% ipython --no-banner

In [1]: import numpy as np

In [2]: np.set_printoptions(suppress=True, linewidth=100)

In [3]: def rd(a):
   ...:     return np.round(a, 1) + 0
   ...: 

In [4]: E = np.array([[-2, 0, 0, 0], [-3, 4, 0, 0], [4, 5, 2, 0], [4, -4, 1, -5]])

In [5]: np.einsum("ii->", E)
Out[5]: np.int64(-1)

In [6]: np.einsum("ij,ji->", E, E)
Out[6]: np.int64(49)

In [7]: rd(np.linalg.det(E.T))
Out[7]: np.float64(80.0)

In [8]: rd(np.linalg.det(E[::-1]))
Out[8]: np.float64(80.0)

In [9]: rd(np.linalg.eigvals(E))
Out[9]: array([-5.,  2.,  4., -2.])

In [10]: q = E.astype(float).copy()

In [11]: for j in range(4):
    ...:     q[:, j] -= q[:, :j] @ (q[:, :j].T @ q[:, j])
    ...:     q[:, j] /= np.linalg.norm(q[:, j])
    ...: 

In [12]: rd(q.T @ E)
Out[12]: 
array([[ 6.7, -1.2,  1.8, -3. ],
       [ 0. ,  7.5,  1.1,  2.2],
       [ 0. ,  0. ,  0.8, -2.7],
       [ 0. ,  0. ,  0. ,  2. ]])

In [13]: print(rd(q))
[[-0.3  0.   0.7  0.6]
 [-0.4  0.5  0.4 -0.7]
 [ 0.6  0.8  0.1  0.2]
 [ 0.6 -0.4  0.5 -0.4]]

In [14]: q, _ = np.linalg.qr(np.array([[-0.7, 2.7, -0.1], [0.4, -0.7, -0.4], [-0.7, 0.0, -0.7]]))

In [15]: F = q[:, :3]

In [16]: rd(F)
Out[16]: 
array([[-0.7, -0.7,  0.2],
       [ 0.4,  0. ,  0.9],
       [-0.7,  0.7,  0.3]])

In [17]: rng = np.random.default_rng(92)

In [18]: out = F + rng.integers(-2, 3, (3, 1)) @ rng.integers(-2, 3, (1, 3))

In [19]: rd(out)
Out[19]: 
array([[-0.7, -0.7,  0.2],
       [-1.6,  0. , -0.1],
       [-4.7,  0.7, -1.7]])

In [20]: print(np.abs(out - F).sum(axis=1))
[0. 3. 6.]

In [21]: rd(np.linalg.svd(out - F, compute_uv=False))
Out[21]: array([5., 0., 0.])
